% ipython --no-banner

In [1]: import numpy as np

In [2]: import numpy.linalg as la

In [3]: np.set_printoptions(precision=2, suppress=True, linewidth=160)

In [4]: def rnd(a):
   ...:     return np.round(a, 2) + 0
   ...: 

In [5]: rng = np.random.default_rng(1542)

In [6]: X = (rng.random((3, 3)) < 0.3) + np.eye(3)

In [7]: X /= X.sum(axis=1, keepdims=True)

In [8]: rnd(X)
Out[8]: 
array([[0.5 , 0.  , 0.5 ],
       [0.  , 1.  , 0.  ],
       [0.33, 0.33, 0.33]])

In [9]: rnd(np.sort(np.abs(la.eigvals(X)))[::-1])
Out[9]: array([1.  , 0.83, 0.  ])

In [10]: rnd(la.matrix_power(X, 2))
Out[10]: 
array([[0.42, 0.17, 0.42],
       [0.  , 1.  , 0.  ],
       [0.28, 0.44, 0.28]])

In [11]: X.sum(axis=1)
Out[11]: array([1., 1., 1.])

In [12]: p = np.eye(3)[2]

In [13]: for _ in range(7):
    ...:     p = p @ X
    ...:     print(p.round(2))
    ...: 
[0.33 0.33 0.33]
[0.28 0.44 0.28]
[0.23 0.54 0.23]
[0.19 0.61 0.19]
[0.16 0.68 0.16]
[0.13 0.73 0.13]
[0.11 0.78 0.11]

In [14]: O, _ = la.qr(np.array([[-1.1], [1.6], [-0.4], [-0.5], [0.5], [0.3], [-1.6], [-0.7]]))

In [15]: m1 = O @ O.T

In [16]: rnd(m1)
Out[16]: 
array([[ 0.16, -0.23,  0.06,  0.07, -0.07, -0.04,  0.23,  0.1 ],
       [-0.23,  0.34, -0.08, -0.11,  0.11,  0.06, -0.34, -0.15],
       [ 0.06, -0.08,  0.02,  0.03, -0.03, -0.02,  0.08,  0.04],
       [ 0.07, -0.11,  0.03,  0.03, -0.03, -0.02,  0.11,  0.05],
       [-0.07,  0.11, -0.03, -0.03,  0.03,  0.02, -0.11, -0.05],
       [-0.04,  0.06, -0.02, -0.02,  0.02,  0.01, -0.06, -0.03],
       [ 0.23, -0.34,  0.08,  0.11, -0.11, -0.06,  0.34,  0.15],
       [ 0.1 , -0.15,  0.04,  0.05, -0.05, -0.03,  0.15,  0.06]])

In [17]: Uu, s, vt = la.svd(X)

In [18]: rnd(s)
Out[18]: array([1.08, 0.82, 0.  ])

In [19]: other = Uu[:, :2] @ np.diag(s[:2]) @ vt[:2]

In [20]: rnd(np.abs(X - other).max())
Out[20]: np.float64(0.0)

In [21]: rnd(la.norm(X - other) / la.norm(X))
Out[21]: np.float64(0.0)

In [22]: la.matrix_rank(other)
Out[22]: np.int64(2)

In [23]: la.matrix_rank(X, rtol=0.05)
Out[23]: np.int64(2)

In [24]: rnd(la.matrix_power(m1, 2))
Out[24]: 
array([[ 0.16, -0.23,  0.06,  0.07, -0.07, -0.04,  0.23,  0.1 ],
       [-0.23,  0.34, -0.08, -0.11,  0.11,  0.06, -0.34, -0.15],
       [ 0.06, -0.08,  0.02,  0.03, -0.03, -0.02,  0.08,  0.04],
       [ 0.07, -0.11,  0.03,  0.03, -0.03, -0.02,  0.11,  0.05],
       [-0.07,  0.11, -0.03, -0.03,  0.03,  0.02, -0.11, -0.05],
       [-0.04,  0.06, -0.02, -0.02,  0.02,  0.01, -0.06, -0.03],
       [ 0.23, -0.34,  0.08,  0.11, -0.11, -0.06,  0.34,  0.15],
       [ 0.1 , -0.15,  0.04,  0.05, -0.05, -0.03,  0.15,  0.06]])

In [25]: vals, evecs = la.eigh(m1)

In [26]: x0 = np.array([7, -9, 3, 3, 6, -6, 5, -5])

In [27]: rnd(evecs * np.maximum(vals, 0) @ evecs.T)
Out[27]: 
array([[ 0.16, -0.23,  0.06,  0.07, -0.07, -0.04,  0.23,  0.1 ],
       [-0.23,  0.34, -0.08, -0.11,  0.11,  0.06, -0.34, -0.15],
       [ 0.06, -0.08,  0.02,  0.03, -0.03, -0.02,  0.08,  0.04],
       [ 0.07, -0.11,  0.03,  0.03, -0.03, -0.02,  0.11,  0.05],
       [-0.07,  0.11, -0.03, -0.03,  0.03,  0.02, -0.11, -0.05],
       [-0.04,  0.06, -0.02, -0.02,  0.02,  0.01, -0.06, -0.03],
       [ 0.23, -0.34,  0.08,  0.11, -0.11, -0.06,  0.34,  0.15],
       [ 0.1 , -0.15,  0.04,  0.05, -0.05, -0.03,  0.15,  0.06]])

In [28]: rnd(evecs * np.abs(vals) @ evecs.T)
Out[28]: 
array([[ 0.16, -0.23,  0.06,  0.07, -0.07, -0.04,  0.23,  0.1 ],
       [-0.23,  0.34, -0.08, -0.11,  0.11,  0.06, -0.34, -0.15],
       [ 0.06, -0.08,  0.02,  0.03, -0.03, -0.02,  0.08,  0.04],
       [ 0.07, -0.11,  0.03,  0.03, -0.03, -0.02,  0.11,  0.05],
       [-0.07,  0.11, -0.03, -0.03,  0.03,  0.02, -0.11, -0.05],
       [-0.04,  0.06, -0.02, -0.02,  0.02,  0.01, -0.06, -0.03],
       [ 0.23, -0.34,  0.08,  0.11, -0.11, -0.06,  0.34,  0.15],
       [ 0.1 , -0.15,  0.04,  0.05, -0.05, -0.03,  0.15,  0.06]])
